>>> import numpy as np
>>> np.set_printoptions(precision=1, suppress=True, linewidth=100, floatmode="fixed")
>>> rng = np.random.default_rng(520627)
>>> M = rng.normal(size=(34, 3)) + 10 * np.array([1, 0, 1])
>>> M.round(1) + 0
array([[10.4,  0.1, 10.7],
       [10.6,  0.3,  9.1],
       [ 9.5, -0.3,  8.9],
       [ 8.3, -1.6, 10.9],
       [ 9.9, -1.0, 11.6],
       [ 9.8,  2.3,  9.2],
       [ 9.9,  0.1, 10.4],
       [ 7.8,  0.3, 12.4],
       [10.4, -0.7, 12.5],
       [ 9.2, -0.2, 11.2],
       [ 9.0,  0.9,  8.7],
       [10.4, -1.6, 11.0],
       [ 9.5,  0.0, 10.6],
       [ 9.3, -0.1,  8.9],
       [ 9.9,  0.7, 10.8],
       [10.4, -0.5, 11.2],
       [ 9.3,  0.9,  8.4],
       [10.8, -0.9, 10.8],
       [10.4,  0.0,  9.0],
       [11.0,  0.0, 11.5],
       [ 9.7, -0.7, 10.8],
       [10.4, -0.5,  9.9],
       [ 9.3, -0.2,  8.5],
       [ 9.5, -1.2,  9.7],
       [10.9,  0.2, 10.2],
       [11.0,  0.4, 10.9],
       [ 9.5, -1.0,  9.5],
       [ 9.3,  0.0, 11.5],
       [ 9.9,  1.1, 11.4],
       [ 9.0, -0.2, 10.2],
       [10.5, -0.2,  9.5],
       [10.2, -1.7, 11.4],
       [11.0,  1.0, 10.3],
       [ 8.9, -0.2, 10.0]])
>>> lab = M[:, 2] > np.median(M[:, 2])
>>> u = M[lab].mean(axis=0) - M[~lab].mean(axis=0)
>>> np.argsort(-np.abs(u).round(6), kind="stable")
array([2, 1, 0])
>>> lab.astype(int)
array([1, 0, 0, 1, 1, 0, 0, 1, 1, 1, 0, 1, 1, 0, 1, 1, 0, 1, 0, 1, 1, 0, 0, 0, 0, 1, 0, 1, 1, 0, 0,
       1, 0, 0])
>>> round(float((((M - M.mean(axis=0)) @ u > 0) == lab).mean()), 1)
1.0
